$ python3 -q
>>> import numpy as np
>>> np.set_printoptions(precision=1, suppress=True, linewidth=140)
>>> M = np.load("dump.npy")
>>> print(M.round(1) + 0)
[[ 0.2 -0.1  0.   0.2  0.  -0.1  0.   0.   0.1 -0.2 -0.1  0. ]
 [-0.1  0.1  0.  -0.1  0.   0.1  0.   0.  -0.1  0.1  0.1  0. ]
 [ 0.   0.   0.   0.   0.   0.   0.   0.   0.   0.   0.   0. ]
 [ 0.2 -0.1  0.   0.2  0.  -0.1  0.   0.   0.1 -0.2 -0.1  0. ]
 [ 0.   0.   0.   0.   0.   0.   0.   0.   0.   0.   0.   0. ]
 [-0.1  0.1  0.  -0.1  0.   0.1  0.   0.  -0.1  0.1  0.1  0. ]
 [ 0.   0.   0.   0.   0.   0.   0.   0.   0.   0.   0.   0. ]
 [ 0.   0.   0.   0.   0.   0.   0.   0.   0.   0.   0.   0. ]
 [ 0.1 -0.1  0.   0.1  0.  -0.1  0.   0.   0.1 -0.1 -0.1  0. ]
 [-0.2  0.1  0.  -0.2  0.   0.1  0.   0.  -0.1  0.2  0.1  0. ]
 [-0.1  0.1  0.  -0.1  0.   0.1  0.   0.  -0.1  0.1  0.1  0. ]
 [ 0.   0.   0.   0.   0.   0.   0.   0.   0.   0.   0.   0. ]]
>>> x = np.array([1, 0, 1, 3, 3, 1, 1, 2, 0, 1, 2, 3])
>>> a = np.maximum(M @ x, 0)
>>> print(np.maximum(M @ x, 0) - np.maximum(-M @ x, 0))
[ 0.4 -0.3  0.1  0.4  0.1 -0.3 -0.1 -0.1  0.3 -0.4 -0.3  0.1]
>>> print(np.round(M.T @ a, 1) + 0)
[ 0.2 -0.1  0.   0.2  0.  -0.1  0.   0.   0.1 -0.2 -0.1  0. ]
>>> print(np.round(M * (a > 1e-9)[:, None], 1) + 0)
[[ 0.2 -0.1  0.   0.2  0.  -0.1  0.   0.   0.1 -0.2 -0.1  0. ]
 [ 0.   0.   0.   0.   0.   0.   0.   0.   0.   0.   0.   0. ]
 [ 0.   0.   0.   0.   0.   0.   0.   0.   0.   0.   0.   0. ]
 [ 0.2 -0.1  0.   0.2  0.  -0.1  0.   0.   0.1 -0.2 -0.1  0. ]
 [ 0.   0.   0.   0.   0.   0.   0.   0.   0.   0.   0.   0. ]
 [ 0.   0.   0.   0.   0.   0.   0.   0.   0.   0.   0.   0. ]
 [ 0.   0.   0.   0.   0.   0.   0.   0.   0.   0.   0.   0. ]
 [ 0.   0.   0.   0.   0.   0.   0.   0.   0.   0.   0.   0. ]
 [ 0.1 -0.1  0.   0.1  0.  -0.1  0.   0.   0.1 -0.1 -0.1  0. ]
 [ 0.   0.   0.   0.   0.   0.   0.   0.   0.   0.   0.   0. ]
 [ 0.   0.   0.   0.   0.   0.   0.   0.   0.   0.   0.   0. ]
 [ 0.   0.   0.   0.   0.   0.   0.   0.   0.   0.   0.   0. ]]
>>> print(a)
[0.4 0.  0.1 0.4 0.1 0.  0.  0.  0.3 0.  0.  0.1]
>>> print(round(np.linalg.norm(M, 2) / np.linalg.norm(M), 1))
1.0
>>> print(np.linalg.cond(M) > 100)
True
>>> print(np.round(M @ M, 1) + 0)
[[ 0.2 -0.1  0.   0.2  0.  -0.1  0.   0.   0.1 -0.2 -0.1  0. ]
 [-0.1  0.1  0.  -0.1  0.   0.1  0.   0.  -0.1  0.1  0.1  0. ]
 [ 0.   0.   0.   0.   0.   0.   0.   0.   0.   0.   0.   0. ]
 [ 0.2 -0.1  0.   0.2  0.  -0.1  0.   0.   0.1 -0.2 -0.1  0. ]
 [ 0.   0.   0.   0.   0.   0.   0.   0.   0.   0.   0.   0. ]
 [-0.1  0.1  0.  -0.1  0.   0.1  0.   0.  -0.1  0.1  0.1  0. ]
 [ 0.   0.   0.   0.   0.   0.   0.   0.   0.   0.   0.   0. ]
 [ 0.   0.   0.   0.   0.   0.   0.   0.   0.   0.   0.   0. ]
 [ 0.1 -0.1  0.   0.1  0.  -0.1  0.   0.   0.1 -0.1 -0.1  0. ]
 [-0.2  0.1  0.  -0.2  0.   0.1  0.   0.  -0.1  0.2  0.1  0. ]
 [-0.1  0.1  0.  -0.1  0.   0.1  0.   0.  -0.1  0.1  0.1  0. ]
 [ 0.   0.   0.   0.   0.   0.   0.   0.   0.   0.   0.   0. ]]
>>> print(round(np.abs(np.linalg.eigvals(M)).max(), 1))
1.0
>>> print(np.allclose(M, M.T))
True
>>> print(np.allclose(M @ M.T, M.T @ M))
True
>>> print(np.round(np.sort(np.abs(np.linalg.eigvals(M))), 1) + 0)
[0. 0. 0. 0. 0. 0. 0. 0. 0. 0. 0. 1.]
>>> print(np.round(np.linalg.matrix_power(M, 3), 1) + 0)
[[ 0.2 -0.1  0.   0.2  0.  -0.1  0.   0.   0.1 -0.2 -0.1  0. ]
 [-0.1  0.1  0.  -0.1  0.   0.1  0.   0.  -0.1  0.1  0.1  0. ]
 [ 0.   0.   0.   0.   0.   0.   0.   0.   0.   0.   0.   0. ]
 [ 0.2 -0.1  0.   0.2  0.  -0.1  0.   0.   0.1 -0.2 -0.1  0. ]
 [ 0.   0.   0.   0.   0.   0.   0.   0.   0.   0.   0.   0. ]
 [-0.1  0.1  0.  -0.1  0.   0.1  0.   0.  -0.1  0.1  0.1  0. ]
 [ 0.   0.   0.   0.   0.   0.   0.   0.   0.   0.   0.   0. ]
 [ 0.   0.   0.   0.   0.   0.   0.   0.   0.   0.   0.   0. ]
 [ 0.1 -0.1  0.   0.1  0.  -0.1  0.   0.   0.1 -0.1 -0.1  0. ]
 [-0.2  0.1  0.  -0.2  0.   0.1  0.   0.  -0.1  0.2  0.1  0. ]
 [-0.1  0.1  0.  -0.1  0.   0.1  0.   0.  -0.1  0.1  0.1  0. ]
 [ 0.   0.   0.   0.   0.   0.   0.   0.   0.   0.   0.   0. ]]
